>>> import numpy as np
>>> from numpy import linalg as LA
>>> np.set_printoptions(precision=2, suppress=True, linewidth=200)
>>> tidy = lambda a: np.round(a, 2) + 0
>>> A = np.loadtxt("dump.csv", delimiter=",")
>>> A
array([[  1.,   2.,   2.,  -2.,   2.,   1.],
       [  3.,  -3.,   0.,   2.,  -3.,   1.],
       [ -1.,  -1.,   0.,  -1.,   2.,   1.],
       [ -1.,   1.,   3.,   1.,  -2.,   0.],
       [  3.,   3.,   0.,   1.,  -3.,  -2.],
       [ 16., -13.,   2.,   8., -13.,   6.]])
>>> left, s, Vt = LA.svd(A)
>>> tidy(s)
array([27.14,  6.14,  4.08,  3.61,  0.04,  0.  ])
>>> np.argmax(s[:-1] / (s[1:] + 1e-6)) + 1
np.int64(5)
>>> A2 = left[:, :5] @ np.diag(s[:5]) @ Vt[:5]
>>> tidy(LA.norm(A - A2, 2)), tidy(s[5])
(np.float64(0.0), np.float64(0.0))
>>> LA.matrix_rank(A2)
np.int64(5)
>>> (A - A.T) / 2
array([[ 0. , -0.5,  1.5, -0.5, -0.5, -7.5],
       [ 0.5,  0. ,  0.5,  0.5, -3. ,  7. ],
       [-1.5, -0.5,  0. , -2. ,  1. , -0.5],
       [ 0.5, -0.5,  2. ,  0. , -1.5, -4. ],
       [ 0.5,  3. , -1. ,  1.5,  0. ,  5.5],
       [ 7.5, -7. ,  0.5,  4. , -5.5,  0. ]])
>>> tidy(LA.det(A))
np.float64(0.0)
>>> tidy(LA.matrix_power(A, 4))
array([[ 1372.,  -955.,   147.,   440.,  -778.,   548.],
       [  360.,  -368.,   736.,  -187.,   181.,   702.],
       [  909.,  -586.,  -198.,   448.,  -721.,   112.],
       [ -182.,   -27.,   332.,  -199.,   303.,   257.],
       [-1546.,  1024.,   387.,  -810.,  1285.,  -156.],
       [ 3172., -2795.,  3827.,  -495.,   127.,  4058.]])
>>> np.trace(A)
np.float64(2.0)
>>> np.allclose(A @ A.T, A.T @ A)
False
>>> rank = LA.matrix_rank(A)
>>> rank
np.int64(5)
>>> ns = LA.svd(A)[2][rank:].T
>>> ns.shape
(6, 1)
>>> tidy(ns[:, 0] / ns[np.abs(ns[:, 0]).round(6).argmax(), 0])
array([ 0.2 ,  0.07,  0.2 ,  1.  ,  0.73, -0.2 ])
>>> tidy(A @ ns)
array([[0.],
       [0.],
       [0.],
       [0.],
       [0.],
       [0.]])
>>> [int(LA.matrix_rank(np.delete(A, i, axis=0))) for i in range(6)]
[5, 5, 4, 4, 4, 5]
>>> [int(LA.matrix_rank(A[:i])) for i in range(1, len(A) + 1)]
[1, 2, 3, 4, 5, 5]
>>> LA.matrix_rank(A.T @ A), LA.matrix_rank(A @ A.T)
(np.int64(5), np.int64(5))
>>> A2 = np.array([[8, 5], [-8, 3], [-9, 1], [4, -2], [-5, -5], [-6, -8]])
>>> np.vstack([A, A2.T]).shape
(8, 6)
>>> np.einsum("ik,kj->ij", A, A2)
array([[-50.,  -1.],
       [ 65.,   9.],
       [-20., -24.],
       [-29.,   9.],
       [ 31.,  53.],
       [275.,  44.]])
>>> LA.matrix_rank(A @ A2)
np.int64(2)
>>> A @ A2
array([[-50.,  -1.],
       [ 65.,   9.],
       [-20., -24.],
       [-29.,   9.],
       [ 31.,  53.],
       [275.,  44.]])
>>> np.einsum("ij,ij->i", A, A)
array([ 18.,  32.,   8.,  16.,  32., 698.])
>>> feats = np.load("x.npy")
>>> feats
array([[-3.,  4.,  8.,  4.],
       [-6.,  5.,  0., -2.],
       [ 6., -4.,  3.,  4.],
       [-6.,  4., -4., -5.]])
>>> vals, vecs = LA.eig(feats)
>>> tidy(np.prod(vals))
np.float64(9.0)
>>> tidy(vals)
array([-3.,  3.,  1., -1.])
>>> tidy(np.sort(LA.eigvals(feats @ feats)))
array([1., 1., 9., 9.])
>>> round(np.log10(LA.cond(feats)))
2
>>> LA.matrix_rank(feats, rtol=0.1)
np.int64(2)
>>> tidy(np.abs(LA.svd(feats)[2][-1]))
array([0.66, 0.69, 0.04, 0.29])
>>> [round(float(x), 2) for x in LA.svd(feats, compute_uv=False)[:3]]
[14.93, 10.82, 0.28]
>>> tidy(LA.norm(feats, 2) / LA.norm(feats))
np.float64(0.81)
>>> m1 = np.load("a.npy")
>>> m1
array([[19.53, -0.22, 20.18,  9.85, 20.8 ],
       [19.82,  1.31, 20.3 , 11.75, 19.85],
       [19.  ,  0.27, 21.2 ,  8.45, 21.22],
       [21.45,  0.15, 20.67,  9.02, 21.68],
       [20.19,  0.19, 21.08,  9.23, 21.09],
       [17.26,  1.82, 20.23,  9.18, 20.48],
       [21.73,  0.2 , 18.48,  8.84, 21.74],
       [20.92,  0.11, 18.37,  9.54, 20.18],
       [19.38,  0.73, 21.75,  9.15, 19.68],
       [20.45,  0.91, 18.14, 10.22, 21.52],
       [19.86,  0.13, 20.09,  9.35, 20.44],
       [20.88,  0.78, 20.55,  9.48, 20.3 ],
       [20.82, -0.48, 20.14, 11.06, 19.96],
       [19.04, -0.14, 20.66, 10.77, 19.11]])
>>> Xc = m1 - m1.mean(axis=0)
>>> vecs = LA.svd(Xc)[2][:1]
>>> A2 = Xc - Xc @ vecs.T @ vecs
>>> tidy(LA.norm(A2) / LA.norm(Xc))
np.float64(0.74)
>>> tidy(np.diag(vecs.T @ vecs))
array([0.54, 0.02, 0.33, 0.  , 0.11])
>>> u, r1 = m1[9], m1[3]
>>> tidy(u @ r1)
np.float64(1372.48)
>>> p = (u @ r1) / (u @ u) * u
>>> tidy((r1 - p) @ u)
np.float64(0.0)
>>> tidy(p)
array([21.33,  0.95, 18.92, 10.66, 22.45])
>>> LA.matrix_rank(np.outer(u, r1))
np.int64(1)
>>> arr = np.load("sample4.npy")
>>> arr
array([[ 0.33,  1.42, -1.11,  0.04],
       [-4.15, -1.83, -0.53,  0.4 ],
       [-5.58,  0.64, -2.  ,  1.48],
       [ 0.72,  0.08,  0.6 ,  0.33],
       [-0.27,  2.58,  0.65, -0.53],
       [-2.54, -1.02,  2.5 ,  0.4 ],
       [-4.03,  1.07, -1.26, -0.74],
       [-2.5 ,  0.13, -0.24, -0.81],
       [ 0.33, -2.15,  0.33,  0.53],
       [ 4.93, -1.02, -1.13,  0.55]])
>>> idx = m1[:, 2] > np.median(m1[:, 2])
>>> u = m1[idx].mean(axis=0) - m1[~idx].mean(axis=0)
>>> np.argsort(-np.abs(u).round(6), kind="stable")
array([2, 4, 1, 0, 3])
>>> tidy(u)
array([-0.12,  0.12,  1.51, -0.03, -0.31])
>>> idx = arr[:, 0] > np.median(arr[:, 0])
>>> u = arr[idx].mean(axis=0) - arr[~idx].mean(axis=0)
>>> (((arr - arr.mean(axis=0)) @ u > 0) == idx).mean()
np.float64(1.0)
>>> tidy(u)
array([4.97, 0.38, 0.17, 0.04])
>>> idx.astype(int)
array([1, 0, 0, 1, 1, 0, 0, 0, 1, 1])
>>> Xc = (arr - arr.mean(axis=0)) / arr.std(axis=0)
>>> tidy(Xc.std(axis=0))
array([1., 1., 1., 1.])
>>> b = LA.lstsq(np.delete(Xc, 2, axis=1), Xc[:, 2])[0]
>>> tidy(b)
array([ 0.08, -0.33, -0.3 ])
>>> data = np.load("block19.npy")
>>> data
array([[ 0.,  0.,  0.,  5.,  5., -4.,  2.],
       [ 0.,  0.,  0.,  0.,  3., -5.,  1.],
       [ 0.,  0.,  0.,  1., -4.,  0., -2.],
       [ 5.,  0.,  1.,  0.,  0.,  0.,  0.],
       [ 5.,  3., -4.,  0.,  0.,  0.,  0.],
       [-4., -5.,  0.,  0.,  0.,  0.,  0.],
       [ 2.,  1., -2.,  0.,  0.,  0.,  0.]])
>>> tidy(LA.det(data))
np.float64(0.0)
>>> np.allclose(data, data.T)
True
>>> tidy(np.sort(np.abs(LA.eigvals(data))))
array([ 0.  ,  3.28,  3.28,  3.85,  3.85, 10.02, 10.02])
>>> np.allclose(data @ data.T, data.T @ data)
True
>>> tidy(LA.matrix_power(data, 2))
array([[ 70.,  37., -19.,   0.,   0.,   0.,   0.],
       [ 37.,  35., -14.,   0.,   0.,   0.,   0.],
       [-19., -14.,  21.,   0.,   0.,   0.,   0.],
       [  0.,   0.,   0.,  26.,  21., -20.,   8.],
       [  0.,   0.,   0.,  21.,  50., -35.,  21.],
       [  0.,   0.,   0., -20., -35.,  41., -13.],
       [  0.,   0.,   0.,   8.,  21., -13.,   9.]])
